% python3 -q
>>> import numpy as np
>>> import numpy.linalg as la
>>> np.set_printoptions(precision=2, suppress=True, linewidth=200, floatmode="fixed")
>>> def rd(a):
...     return np.round(a, 2) + 0
... 
>>> feats = np.array([[1, -1, -1, 1, 1, -1, -1, 1],
...     [1, -1, -1, 1, -1, 1, 1, -1],
...     [1, -1, 1, -1, 1, -1, 1, -1]])
>>> f, r1 = feats[1], feats[2]
>>> print(f @ f)
8
>>> p = (f @ r1) / (f @ f) * f
>>> print(p)
[ 0.00 -0.00 -0.00  0.00 -0.00  0.00  0.00 -0.00]
>>> print((r1 - p) @ f)
0.0
>>> print(la.matrix_rank(np.outer(f, r1)))
1
>>> vec = np.array([6, 4, 6, 5, 9, 7, 7, 3])
>>> h1 = np.maximum(feats @ vec, 0)
>>> print(np.flatnonzero(h1 > 1e-9))
[1 2]
>>> print(feats * (h1 > 1e-9)[:, None])
[[ 0  0  0  0  0  0  0  0]
 [ 1 -1 -1  1 -1  1  1 -1]
 [ 1 -1  1 -1  1 -1  1 -1]]
>>> print(np.maximum(feats @ (3 * vec), 0))
[ 0  9 27]
>>> w1 = np.array([[-2, -9, 6, 7],
...     [9, -1, 8, -3],
...     [4, -8, 0, 4],
...     [3, -6, 3, 7],
...     [7, 0, 5, -5],
...     [7, 8, 1, 0],
...     [8, -2, -2, 5],
...     [5, -3, -4, -4]])
>>> c = np.array([-3, 0, -3, -3])
>>> act = np.maximum(feats @ w1 + c, 0)
>>> print(rd((act > 0).mean(axis=0)))
[0.00 0.33 0.00 0.67]
>>> print(act)
[[ 0  0  0  0]
 [ 0  3  0 24]
 [ 0  0  0  8]]
>>> W2 = np.array([[-1, -2, 2], [0, -1, -1], [1, -1, -2], [-2, 1, -1]])
>>> print(w1 @ W2)
[[ -6  14 -14]
 [  5 -28   6]
 [-12   4  12]
 [-14   4  -1]
 [  8 -24   9]
 [ -6 -23   4]
 [-20  -7  17]
 [ -1  -7  25]]
>>> print(np.abs(feats).max())
1
>>> print(rd(feats.mean(axis=0)))
[ 1.00 -1.00 -0.33  0.33  0.33 -0.33  0.33 -0.33]
>>> J = np.load("out15.npy")
>>> print(J)
[[ 2  0  0  0]
 [ 1  2  0  0]
 [ 3 -2 -1  0]
 [ 1  3  1 -2]]
>>> print(np.prod(np.diag(J)), rd(la.det(J)))
8 8.0
>>> print(la.matrix_rank(J - J[0, 0] * np.eye(4)))
3
>>> print(J @ J)
[[ 4  0  0  0]
 [ 4  4  0  0]
 [ 1 -2  1  0]
 [ 6 -2 -3  4]]
>>> rng = np.random.default_rng(6)
>>> idx = rng.permutation(4)
>>> A2 = J[:, idx] * rng.choice([-1, 1], 4)
>>> print(A2)
[[-2  0  0  0]
 [-1  0 -2  0]
 [-3  0  2 -1]
 [-1 -2 -3  1]]
>>> U, _, vt = la.svd(J.T @ A2)
>>> print(idx)
[0 3 1 2]
>>> vec = np.array([1, 2, 2, 1])
>>> h1 = np.maximum(J @ vec, 0)
>>> print(np.maximum(J @ vec, 0) - np.maximum(-J @ vec, 0))
[ 2  5 -3  7]
>>> print(J.T @ h1)
[ 16  31   7 -14]
>>> print(J * (h1 > 1e-9)[:, None])
[[ 2  0  0  0]
 [ 1  2  0  0]
 [ 0  0  0  0]
 [ 1  3  1 -2]]
>>> K = np.array([[3, -1, 3, -1, 2],
...     [-1, 0, 2, -3, 0],
...     [-3, 2, -1, -1, 2],
...     [-1, -1, 11, -13, 2]])
>>> print(K)
[[  3  -1   3  -1   2]
 [ -1   0   2  -3   0]
 [ -3   2  -1  -1   2]
 [ -1  -1  11 -13   2]]
>>> theta = np.radians(135)
>>> R = np.eye(5)
>>> R[0, 0] = R[4, 4] = np.cos(theta)
>>> R[0, 4], R[4, 0] = -np.sin(theta), np.sin(theta)
>>> print(rd(R))
[[-0.71  0.00  0.00  0.00 -0.71]
 [ 0.00  1.00  0.00  0.00  0.00]
 [ 0.00  0.00  1.00  0.00  0.00]
 [ 0.00  0.00  0.00  1.00  0.00]
 [ 0.71  0.00  0.00  0.00 -0.71]]
>>> A2 = K @ R.T
>>> print(rd(A2))
[[ -3.54  -1.00   3.00  -1.00   0.71]
 [  0.71   0.00   2.00  -3.00  -0.71]
 [  0.71   2.00  -1.00  -1.00  -3.54]
 [ -0.71  -1.00  11.00 -13.00  -2.12]]
>>> print(rd(np.abs(A2 - K).max(axis=0)))
[6.54 0.00 0.00 0.00 5.54]
>>> print(np.allclose(la.norm(K, axis=1), la.norm(A2, axis=1)))
True
>>> U, sig, vt = la.svd(K)
>>> print(rd(sig))
[17.81  5.33  2.74  0.00]
>>> A2 = U[:, :3] @ np.diag(sig[:3]) @ vt[:3]
>>> print(rd(A2))
[[  3.00  -1.00   3.00  -1.00   2.00]
 [ -1.00   0.00   2.00  -3.00   0.00]
 [ -3.00   2.00  -1.00  -1.00   2.00]
 [ -1.00  -1.00  11.00 -13.00   2.00]]
>>> print(la.matrix_rank(A2))
3
>>> print(la.matrix_rank(K, rtol=0.05))
3
>>> C2 = K.T @ K
>>> print(rd(la.svd(K, compute_uv=False) ** 2))
[317.09  28.42   7.49   0.00]
>>> vec = np.array([-4, -7, 9, 4, -9])
>>> h1 = np.maximum(K @ vec, 0)
>>> print(h1)
[ 0 10  0 40]
>>> print(K.T @ h1)
[ -50  -40  460 -550   80]
>>> r = la.matrix_rank(K)
>>> print(r)
3
>>> ns = la.svd(K)[2][r:].T
>>> print(rd(K @ ns))
[[0.00 0.00]
 [0.00 0.00]
 [0.00 0.00]
 [0.00 0.00]]
>>> print(la.matrix_rank(K.T @ K), la.matrix_rank(K @ K.T))
3 3
>>> print(np.allclose(K @ ns, 0))
True
>>> print([int(la.matrix_rank(K[:, :j + 1])) for j in range(5)])
[1, 2, 3, 3, 3]
>>> M = np.load("data.npy")
>>> print(M)
[[ 1  1  1  1 -1 -1 -1 -1]
 [ 1 -1 -1  1 -1  1  1 -1]
 [ 1  1 -1 -1  1  1 -1 -1]
 [ 1 -1 -1  1  1 -1 -1  1]]
>>> f = np.array([2, 2, 0])
>>> print(np.cross(M[1, :3], M[2, :3]))
[2 0 2]
>>> print(np.array([np.convolve(row, f, "same") for row in M]))
[[ 4  4  4  0 -4 -4 -4 -2]
 [ 0 -4  0  0  0  4  0 -2]
 [ 4  0 -4  0  4  0 -4 -2]
 [ 0 -4  0  4  0 -4  0  2]]
>>> print(np.polyval(f, M[1]))
[4 0 0 4 0 4 4 0]
>>> print(np.convolve(M[1], f))
[ 2  0 -4  0  0  0  4  0 -2  0]
>>> data = np.loadtxt("run11.csv", delimiter=",")
>>> print(data)
[[-0.60 -0.30  1.31 -1.70]
 [ 0.80 -0.80 -1.56 -1.30]
 [-0.20  0.80  0.52  0.20]
 [-0.50  0.40  1.03 -1.40]
 [ 0.00 -0.60 -0.18 -0.30]
 [-1.10  0.80  2.21  0.60]
 [ 0.60 -1.70 -1.36  1.00]
 [-0.10 -0.60  0.33 -0.30]
 [-0.10  1.00  0.28  0.10]
 [-2.70  1.70  5.43  0.10]
 [ 0.30  0.20 -0.59 -0.40]
 [-1.00  0.90  2.02 -1.10]
 [-1.10  0.20  2.22  0.40]
 [-0.10 -0.10  0.37  0.80]
 [ 1.20 -1.50 -2.44  0.30]
 [-0.60 -0.90  1.24 -0.20]
 [-0.60  0.60  1.32  0.50]
 [ 0.90 -0.20 -1.84 -0.60]
 [ 1.10  0.20 -2.14 -0.10]
 [ 0.40 -0.30 -0.84  0.90]
 [-0.20 -0.10  0.37  0.40]
 [ 0.10 -0.80 -0.19 -1.20]
 [-1.30  0.10  2.65  0.50]
 [-0.40 -0.70  0.82 -1.10]
 [ 0.00  0.20 -0.06  1.00]
 [ 0.50  0.00 -0.98  2.70]
 [ 0.70 -0.50 -1.27 -1.10]]
>>> W2 = data[[24, 12]].astype(float)
>>> for _ in range(4):
...     idx = la.norm(data[:, None] - W2, axis=-1).argmin(axis=1)
...     W2 = np.array([data[idx == j].mean(axis=0) for j in range(2)])
... 
>>> print(idx)
[1 0 0 1 0 1 0 0 0 1 0 1 1 0 0 1 1 0 0 0 0 0 1 1 0 0 0]
>>> print(rd(W2[1] - W2[0]))
[-1.34  0.56  2.71 -0.46]
>>> print(np.abs(W2[1] - W2[0]).argmax())
2
>>> print(rd(W2))
[[ 0.35 -0.28 -0.68  0.12]
 [-0.99  0.28  2.02 -0.34]]
>>> Xc = (data - data.mean(axis=0)) / data.std(axis=0)
>>> print(np.argwhere(np.abs(Xc) > 2))
[[ 6  1]
 [ 9  0]
 [ 9  1]
 [ 9  2]
 [25  3]]
>>> print(rd(Xc.std(axis=0)))
[1.00 1.00 1.00 1.00]
>>> c = la.lstsq(np.delete(Xc, 0, axis=1), Xc[:, 0])[0]
>>> print(rd(1 - np.var(Xc[:, 0] - np.delete(Xc, 0, axis=1) @ c)))
1.0
>>> print(np.abs(c).argmax())
1
>>> print(np.unravel_index(np.abs(data).argmax(), data.shape))
(np.int64(9), np.int64(2))
>>> print(np.abs(data).max())
5.43
>>> print(data.shape)
(27, 4)
>>> print(np.count_nonzero(data))
105
>>> f = np.array([-2, 1, -2, 2, -1])
>>> A = f[np.abs(np.subtract.outer(np.arange(5), np.arange(5)))]
>>> print(A)
[[-2  1 -2  2 -1]
 [ 1 -2  1 -2  2]
 [-2  1 -2  1 -2]
 [ 2 -2  1 -2  1]
 [-1  2 -2  1 -2]]
>>> print(np.trace(A))
-10
>>> print(rd(np.abs(la.eigvals(A)).max()))
8.0
>>> print(rd(np.sort(np.abs(la.eigvals(A)))))
[0.62 0.62 1.62 1.62 8.00]
>>> print(A @ A)
[[ 14 -12  13 -13  12]
 [-12  14 -12  13 -13]
 [ 13 -12  14 -12  13]
 [-13  13 -12  14 -12]
 [ 12 -13  13 -12  14]]
>>> print(la.matrix_power(A, 3))
[[-104  101 -103  103 -101]
 [ 101 -104  101 -103  103]
 [-103  101 -104  101 -103]
 [ 103 -103  101 -104  101]
 [-101  103 -103  101 -104]]
>>> print((A + A.T) / 2)
[[-2.00  1.00 -2.00  2.00 -1.00]
 [ 1.00 -2.00  1.00 -2.00  2.00]
 [-2.00  1.00 -2.00  1.00 -2.00]
 [ 2.00 -2.00  1.00 -2.00  1.00]
 [-1.00  2.00 -2.00  1.00 -2.00]]
>>> idx = rng.permutation(5)
>>> print(idx)
[2 4 3 1 0]
>>> A2 = A[idx][:, idx]
>>> print(np.trace(A2))
-10
>>> print(np.allclose(A2, A))
False
>>> print(rd(la.det(A2)), rd(la.det(A[idx])))
-8.0 -8.0
>>> print(rd(np.sort(np.abs(la.eigvals(A2)))))
[0.62 0.62 1.62 1.62 8.00]
>>> print(A2)
[[-2 -2  1  1 -2]
 [-2 -2  1  2 -1]
 [ 1  1 -2 -2  2]
 [ 1  2 -2 -2  1]
 [-2 -1  2  1 -2]]
>>> print(np.count_nonzero(A2))
25
>>> print(A2 - A2[0])
[[ 0  0  0  0  0]
 [ 0  0  0  1  1]
 [ 3  3 -3 -3  4]
 [ 3  4 -3 -3  3]
 [ 0  1  1  0  0]]
>>> print(rd(la.norm(A2)))
8.37
>>> F = np.loadtxt("layer5.csv", delimiter=",")
>>> print(F)
[[-3.95  3.00 -2.00  2.00  3.00]
 [ 4.00 -3.95  3.00 -2.00  3.00]
 [ 1.00 -2.00  1.05 -2.00 -1.00]
 [ 4.00 -3.00  2.00 -0.95 -3.00]
 [-4.00  3.00 -2.00  2.00  3.05]]
>>> idx = rng.permutation(5)
>>> print(idx)
[0 2 3 1 4]
>>> A2 = F[idx][:, idx]
>>> print(np.allclose(A2, F))
False
>>> print(A2)
[[-3.95 -2.00  2.00  3.00  3.00]
 [ 1.00  1.05 -2.00 -2.00 -1.00]
 [ 4.00  2.00 -0.95 -3.00 -3.00]
 [ 4.00  3.00 -2.00 -3.95  3.00]
 [-4.00 -2.00  2.00  3.00  3.05]]
>>> A2 = M / la.norm(M, axis=1, keepdims=True)
>>> C2 = A2 @ A2.T
>>> print((np.abs(C2) > 0.9).astype(int))
[[1 0 0 0]
 [0 1 0 0]
 [0 0 1 0]
 [0 0 0 1]]
>>> print(np.degrees(np.arccos(np.clip(C2[1, 3], -1, 1))))
90.0
>>> print((F + F.T) / 2)
[[-3.95  3.50 -0.50  3.00 -0.50]
 [ 3.50 -3.95  0.50 -2.50  3.00]
 [-0.50  0.50  1.05  0.00 -1.50]
 [ 3.00 -2.50  0.00 -0.95 -0.50]
 [-0.50  3.00 -1.50 -0.50  3.05]]
>>> print(np.allclose(F, F.T))
False
>>> W0 = np.loadtxt("block9.csv", delimiter=",")
>>> print(rd(W0))
[[-7.73  0.51  2.46 -5.82]
 [ 8.75  2.81  2.31  3.20]
 [-8.11 -3.88 -4.04 -1.70]
 [-7.57  0.71  2.71 -5.91]
 [-8.55 -0.80  0.67 -5.08]
 [-7.38  0.91  2.98 -5.98]
 [-8.51 -0.71  0.79 -5.14]
 [-2.91  3.89  6.46 -5.89]
 [ 4.49 -3.10 -5.64  6.19]
 [ 5.01 -2.80 -5.30  6.24]
 [-2.79  3.94  6.52 -5.85]
 [-8.53 -0.76  0.73 -5.11]
 [ 8.05 -0.08 -1.89  5.62]
 [ 5.66 -2.37 -4.80  6.27]
 [-7.42  0.87  2.92 -5.97]
 [-8.84 -1.94 -0.97 -4.14]
 [ 0.11 -4.82 -7.26  4.90]
 [-0.90 -5.04 -7.36  4.42]
 [-8.82 -1.75 -0.70 -4.31]
 [-6.00  2.13  4.51 -6.26]
 [-8.07 -3.92 -4.11 -1.63]
 [-6.14  2.02  4.38 -6.25]
 [ 5.26 -2.64 -5.11  6.26]
 [ 7.26  4.51  5.17  0.49]
 [-8.29 -3.68 -3.70 -2.02]
 [-8.62 -0.98  0.42 -4.95]
 [ 7.02  4.63  5.41  0.20]
 [-8.34 -3.61 -3.59 -2.13]
 [-2.38  4.10  6.68 -5.74]
 [ 8.45  3.46  3.33  2.35]]
>>> # rows and columns are dependent
>>> W2 = W0[[29, 21]].astype(float)
>>> for _ in range(5):
...     idx = la.norm(W0[:, None] - W2, axis=-1).argmin(axis=1)
...     W2 = np.array([W0[idx == j].mean(axis=0) for j in range(2)])
... 
>>> print(idx)
[1 0 1 1 1 1 1 1 0 0 1 1 0 0 1 1 0 0 1 1 1 1 0 0 1 1 0 1 1 0]
>>> print(rd(W2[1] - W2[0]))
[-12.48   0.34   3.24  -8.93]
>>> print(np.abs(W2[1] - W2[0]).argmax())
0
>>> print(np.bincount(idx))
[11 19]
